>>> import numpy as np
>>> from numpy import linalg as LA
>>> np.set_printoptions(suppress=True, linewidth=200)
>>> def rnd(a):
...     return np.round(a, 3) + 0
... 
>>> data = np.loadtxt("case2.csv", delimiter=",")
>>> data
array([[3., 0., 0., 2., 0.],
       [0., 3., 2., 0., 2.],
       [0., 2., 3., 0., 2.],
       [2., 0., 0., 3., 0.],
       [0., 2., 2., 0., 3.]])
>>> B = np.array([[0, 0], [0, 1], [0, 0], [2, 0], [1, 0]])
>>> LA.matrix_rank(np.vstack([data, B.T]))
np.int64(5)
>>> np.einsum("ik,kj->ji", data, B)
array([[4., 2., 2., 6., 3.],
       [0., 3., 2., 0., 2.]])
>>> np.vstack([data, B.T]).shape
(7, 5)
>>> np.einsum("ij->j", data)
array([5., 7., 7., 5., 7.])
>>> hat = np.triu(np.array([[-2, -2, -3, 0, 1],
...     [3, 1, 3, -2, 2],
...     [1, -2, -1, 2, 1],
...     [1, 1, 1, -1, 0],
...     [0, 1, -2, -2, 0]]), 1) + np.eye(5)
>>> B = hat @ data @ LA.inv(hat)
>>> rnd(np.poly(B))
array([   1.,  -15.,   74., -142.,  117.,  -35.])
>>> np.trace(B), np.trace(data)
(np.float64(15.0), np.float64(15.0))
>>> rnd(LA.det(B))
np.float64(35.0)
>>> x = np.array([1, 2, 3, -1, 3])
>>> data @ np.ones(5)
array([5., 7., 7., 5., 7.])
>>> (data * x).sum(axis=1)
array([ 1., 18., 19., -1., 19.])
>>> LA.norm(data @ x) <= LA.norm(data, 2) * LA.norm(x) + 1e-9
np.True_
>>> np.sign((data @ x).round(6))
array([ 1.,  1.,  1., -1.,  1.])
>>> np.einsum("ij,j->i", data, x)
array([ 1., 18., 19., -1., 19.])
>>> mat = np.load("layer2.npy")
>>> mat
array([[ 0.42,  0.35,  0.  , -0.28],
       [-0.18, -0.15,  0.  ,  0.12],
       [ 1.38,  1.15,  0.  , -0.92],
       [-0.96, -0.8 ,  0.  ,  0.64]])
>>> [round(float(x), 3) for x in LA.svd(mat, compute_uv=False)[:3]]
[2.548, 0.0, 0.0]
>>> LA.cond(mat) > 100
np.True_
>>> rnd(LA.eigvals(data).sum().real)
np.float64(15.0)
>>> np.einsum("ij,ji->", data, data)
np.float64(77.0)
>>> rnd(LA.eigvals(data))
array([5., 1., 1., 7., 1.])
>>> rnd(LA.det(2 * data)), rnd(LA.det(data))
(np.float64(1120.0), np.float64(35.0))
>>> np.kron(np.eye(2, dtype=int), data)
array([[3., 0., 0., 2., 0., 0., 0., 0., 0., 0.],
       [0., 3., 2., 0., 2., 0., 0., 0., 0., 0.],
       [0., 2., 3., 0., 2., 0., 0., 0., 0., 0.],
       [2., 0., 0., 3., 0., 0., 0., 0., 0., 0.],
       [0., 2., 2., 0., 3., 0., 0., 0., 0., 0.],
       [0., 0., 0., 0., 0., 3., 0., 0., 2., 0.],
       [0., 0., 0., 0., 0., 0., 3., 2., 0., 2.],
       [0., 0., 0., 0., 0., 0., 2., 3., 0., 2.],
       [0., 0., 0., 0., 0., 2., 0., 0., 3., 0.],
       [0., 0., 0., 0., 0., 0., 2., 2., 0., 3.]])
>>> rnd(LA.det(data.T))
np.float64(35.0)
>>> rnd(np.poly(data))
array([   1.,  -15.,   74., -142.,  117.,  -35.])
>>> rank = LA.matrix_rank(mat)
>>> rank
np.int64(1)
>>> null = LA.svd(mat)[2][rank:].T
>>> null.shape
(4, 3)
>>> rnd(mat @ null)
array([[0., 0., 0.],
       [0., 0., 0.],
       [0., 0., 0.],
       [0., 0., 0.]])
>>> X = np.load("data.npy")
>>> X
array([[-0.98,  2.  ,  0.  , -1.  ,  0.  ,  0.  ],
       [ 1.  , -1.98, -1.  , -2.  ,  2.  , -2.  ],
       [ 1.  ,  1.  ,  2.02,  0.  ,  0.  ,  1.  ],
       [ 1.  ,  0.  ,  2.  , -0.98,  1.  ,  2.  ],
       [ 1.  ,  0.  ,  1.  ,  0.  , -0.98, -2.  ],
       [-1.  ,  2.  ,  0.  , -1.  ,  0.  ,  0.02]])
>>> LA.cond(X) > 100
np.True_
>>> LA.matrix_rank(X, rtol=0.1)
np.int64(4)
>>> left, sv, vt = LA.svd(X)
>>> np.argmax(sv[:-1] / (sv[1:] + 1e-6)) + 1
np.int64(5)
>>> rnd(sv)
array([4.822, 3.785, 3.129, 2.714, 0.389, 0.005])
>>> B = left[:, :5] @ np.diag(sv[:5]) @ vt[:5]
>>> LA.matrix_rank(B)
np.int64(5)
>>> rnd(LA.norm(X - B, 2)), rnd(sv[5])
(np.float64(0.005), np.float64(0.005))
>>> rnd(np.abs(X - B).max())
np.float64(0.002)
>>> rnd(LA.norm(X - B) / LA.norm(X))
np.float64(0.001)
>>> x = np.array([2, 0, 0, 1, 0, 0])
>>> h1 = np.maximum(X @ x, 0)
>>> X * (h1 > 1e-9)[:, None]
array([[-0.  ,  0.  ,  0.  , -0.  ,  0.  ,  0.  ],
       [ 0.  , -0.  , -0.  , -0.  ,  0.  , -0.  ],
       [ 1.  ,  1.  ,  2.02,  0.  ,  0.  ,  1.  ],
       [ 1.  ,  0.  ,  2.  , -0.98,  1.  ,  2.  ],
       [ 1.  ,  0.  ,  1.  ,  0.  , -0.98, -2.  ],
       [-0.  ,  0.  ,  0.  , -0.  ,  0.  ,  0.  ]])
>>> np.flatnonzero(h1 > 1e-9)
array([2, 3, 4])
>>> rnd(X.T @ h1)
array([ 5.02,  2.  ,  8.08, -1.  , -0.94,  0.04])
>>> np.allclose(X, X.T)
False
>>> np.trace(X)
np.float64(-2.88)
>>> rnd(np.abs(LA.eigvals(X)).max())
np.float64(3.385)
>>> def softmax(z):
...     e = np.exp(z - z.max(axis=-1, keepdims=True))
...     return e / e.sum(axis=-1, keepdims=True)
... 
>>> rnd(softmax(X).sum(axis=1))
array([1., 1., 1., 1., 1., 1.])
>>> rnd(softmax(10 * X[1]))
array([0., 0., 0., 0., 1., 0.])
>>> rnd(softmax(X[1]))
array([0.25 , 0.013, 0.034, 0.012, 0.679, 0.012])
>>> att = X @ X.T / np.sqrt(6)
>>> rnd(softmax(att)[1] @ X)
array([ 0.999, -1.974, -0.995, -1.996,  1.994, -1.997])
>>> W0 = np.abs(np.array([[7, 0, 4, 9], [9, 3, 5, 0], [4, 4, 7, 7], [7, 1, 6, 6]])) + np.eye(4)
>>> W0 = W0 / W0.sum(axis=1, keepdims=True)
>>> rnd(W0)
array([[0.381, 0.   , 0.19 , 0.429],
       [0.5  , 0.222, 0.278, 0.   ],
       [0.174, 0.174, 0.348, 0.304],
       [0.333, 0.048, 0.286, 0.333]])
>>> rnd(softmax(W0).sum(axis=1))
array([1., 1., 1., 1.])
>>> rnd(softmax(W0[1] + 5))
array([0.316, 0.239, 0.253, 0.192])
>>> att = W0 @ W0.T / np.sqrt(4)
>>> rnd(softmax(att)[1] @ W0)
array([0.35 , 0.113, 0.275, 0.262])
>>> rnd(softmax(att))
array([[0.258, 0.243, 0.245, 0.253],
       [0.246, 0.263, 0.243, 0.248],
       [0.251, 0.246, 0.252, 0.251],
       [0.254, 0.246, 0.247, 0.252]])
>>> rnd(softmax(att + np.triu(np.full(att.shape, -np.inf), 1)))
array([[1.   , 0.   , 0.   , 0.   ],
       [0.483, 0.517, 0.   , 0.   ],
       [0.335, 0.328, 0.337, 0.   ],
       [0.254, 0.246, 0.247, 0.252]])
>>> feats = np.loadtxt("block5.csv", delimiter=",")
>>> feats
array([[ 1.,  0.,  0.,  0.,  0.,  0.,  0.],
       [ 0.,  1.,  0.,  0.,  0.,  0.,  0.],
       [ 1., -2.,  1.,  0.,  0.,  0.,  0.],
       [ 3.,  2.,  0.,  1.,  0.,  0.,  0.],
       [-2., -3.,  3., -2.,  1.,  0.,  0.],
       [ 3., -2.,  1.,  0.,  1.,  1.,  0.],
       [ 2.,  1.,  0.,  2.,  0.,  3.,  1.]])
>>> f = np.array([1, 1, 1, -1, 2, -2, 1])
>>> B = feats + np.outer(f, np.eye(7)[1])
>>> B
array([[ 1.,  1.,  0.,  0.,  0.,  0.,  0.],
       [ 0.,  2.,  0.,  0.,  0.,  0.,  0.],
       [ 1., -1.,  1.,  0.,  0.,  0.,  0.],
       [ 3.,  1.,  0.,  1.,  0.,  0.,  0.],
       [-2., -1.,  3., -2.,  1.,  0.,  0.],
       [ 3., -4.,  1.,  0.,  1.,  1.,  0.],
       [ 2.,  2.,  0.,  2.,  0.,  3.,  1.]])
>>> f, r1 = feats[1], feats[2]
>>> f @ r1
np.float64(-2.0)
>>> p = (f @ r1) / (f @ f) * f
>>> (r1 - p) @ f
np.float64(0.0)
>>> rnd(LA.norm(f + r1) ** 2 + LA.norm(f - r1) ** 2)
np.float64(14.0)
>>> K = np.loadtxt("x.csv", delimiter=",")
>>> K
array([[ -4.,   8.,  -7.,  16., -32.,  28.],
       [  5.,   8.,   7., -20., -32., -28.],
       [ -7.,  -6.,  -1.,  28.,  24.,   4.],
       [-20.,  40., -35., -16.,  32., -28.],
       [ 25.,  40.,  35.,  20.,  32.,  28.],
       [-35., -30.,  -5., -28., -24.,  -4.]])
>>> B = K / LA.norm(K, axis=1, keepdims=True)
>>> gram = B @ B.T
>>> rnd(gram)
array([[ 1.   , -0.037, -0.123, -0.417,  0.016,  0.051],
       [-0.037,  1.   , -0.826,  0.016, -0.417,  0.344],
       [-0.123, -0.826,  1.   ,  0.051,  0.344, -0.417],
       [-0.417,  0.016,  0.051,  1.   , -0.037, -0.123],
       [ 0.016, -0.417,  0.344, -0.037,  1.   , -0.826],
       [ 0.051,  0.344, -0.417, -0.123, -0.826,  1.   ]])
>>> np.argwhere(np.triu(np.abs(gram) > 0.95, 1))
array([], shape=(0, 2), dtype=int64)
>>> (np.abs(gram) > 0.9).astype(int)
array([[1, 0, 0, 0, 0, 0],
       [0, 1, 0, 0, 0, 0],
       [0, 0, 1, 0, 0, 0],
       [0, 0, 0, 1, 0, 0],
       [0, 0, 0, 0, 1, 0],
       [0, 0, 0, 0, 0, 1]])
>>> rnd(LA.norm(B, axis=1))
array([1., 1., 1., 1., 1., 1.])
>>> (gram - 2 * np.eye(6)).round(6).argmax(axis=1)
array([5, 5, 4, 2, 2, 1])
>>> arr = np.load("m.npy")
>>> rnd(arr)
array([[ 0.018, -0.024, -0.036,  0.012,  0.066,  0.072, -0.078],
       [-0.024,  0.032,  0.048, -0.016, -0.088, -0.096,  0.104],
       [-0.036,  0.048,  0.072, -0.024, -0.132, -0.144,  0.156],
       [ 0.012, -0.016, -0.024,  0.008,  0.044,  0.048, -0.052],
       [ 0.066, -0.088, -0.132,  0.044,  0.242,  0.265, -0.287],
       [ 0.072, -0.096, -0.144,  0.048,  0.265,  0.289, -0.313],
       [-0.078,  0.104,  0.156, -0.052, -0.287, -0.313,  0.339]])
>>> left, sv, vt = LA.svd(arr)
>>> evecs = vt[:(sv > 1e-8).sum()]
>>> rng = np.random.default_rng(362478)
>>> x = arr[6] + 4 * arr[0] + rng.integers(2) * np.eye(7)[2]
>>> rnd(x)
array([-0.006,  0.008,  0.012, -0.004, -0.022, -0.024,  0.026])
>>> np.allclose(evecs.T @ evecs @ x, x)
True
>>> rnd(np.diag(evecs.T @ evecs))
array([0.018, 0.032, 0.072, 0.008, 0.242, 0.289, 0.339])
>>> LA.matrix_rank(np.vstack([arr, x]))
np.int64(1)
>>> rnd(evecs.T @ evecs)
array([[ 0.018, -0.024, -0.036,  0.012,  0.066,  0.072, -0.078],
       [-0.024,  0.032,  0.048, -0.016, -0.088, -0.096,  0.104],
       [-0.036,  0.048,  0.072, -0.024, -0.132, -0.144,  0.156],
       [ 0.012, -0.016, -0.024,  0.008,  0.044,  0.048, -0.052],
       [ 0.066, -0.088, -0.132,  0.044,  0.242,  0.265, -0.287],
       [ 0.072, -0.096, -0.144,  0.048,  0.265,  0.289, -0.313],
       [-0.078,  0.104,  0.156, -0.052, -0.287, -0.313,  0.339]])
>>> left, sv, vt = LA.svd(arr)
>>> rnd(sv)
array([1., 0., 0., 0., 0., 0., 0.])
>>> np.argmax(sv[:-1] / (sv[1:] + 1e-6)) + 1
np.int64(1)
>>> B = left[:, :1] @ np.diag(sv[:1]) @ vt[:1]
>>> rnd(B)
array([[ 0.018, -0.024, -0.036,  0.012,  0.066,  0.072, -0.078],
       [-0.024,  0.032,  0.048, -0.016, -0.088, -0.096,  0.104],
       [-0.036,  0.048,  0.072, -0.024, -0.132, -0.144,  0.156],
       [ 0.012, -0.016, -0.024,  0.008,  0.044,  0.048, -0.052],
       [ 0.066, -0.088, -0.132,  0.044,  0.242,  0.265, -0.287],
       [ 0.072, -0.096, -0.144,  0.048,  0.265,  0.289, -0.313],
       [-0.078,  0.104,  0.156, -0.052, -0.287, -0.313,  0.339]])
>>> rnd(np.abs(arr - B).max())
np.float64(0.0)
>>> LA.matrix_rank(B)
np.int64(1)
>>> rnd(LA.norm(arr - B, 2)), rnd(sv[1])
(np.float64(0.0), np.float64(0.0))
>>> m1 = np.load("a.npy")
>>> m1
array([[0, 1, 0, 0, 0, 0, 0, 1],
       [1, 0, 0, 1, 1, 1, 1, 0],
       [0, 0, 0, 0, 1, 0, 0, 0],
       [0, 1, 0, 0, 0, 0, 0, 1],
       [0, 1, 1, 0, 0, 0, 0, 0],
       [0, 1, 0, 0, 0, 0, 0, 1],
       [0, 1, 0, 0, 0, 0, 0, 0],
       [1, 0, 0, 1, 0, 1, 0, 0]])
>>> left, sv, vt = LA.svd(m1, full_matrices=False)
>>> rnd(left.T @ m1 @ vt.T)
array([[2.696, 0.   , 0.   , 0.   , 0.   , 0.   , 0.   , 0.   ],
       [0.   , 2.696, 0.   , 0.   , 0.   , 0.   , 0.   , 0.   ],
       [0.   , 0.   , 1.203, 0.   , 0.   , 0.   , 0.   , 0.   ],
       [0.   , 0.   , 0.   , 1.203, 0.   , 0.   , 0.   , 0.   ],
       [0.   , 0.   , 0.   , 0.   , 0.534, 0.   , 0.   , 0.   ],
       [0.   , 0.   , 0.   , 0.   , 0.   , 0.534, 0.   , 0.   ],
       [0.   , 0.   , 0.   , 0.   , 0.   , 0.   , 0.   , 0.   ],
       [0.   , 0.   , 0.   , 0.   , 0.   , 0.   , 0.   , 0.   ]])
>>> rnd(np.sqrt((sv ** 2).sum())), rnd(LA.norm(m1))
(np.float64(4.243), np.float64(4.243))
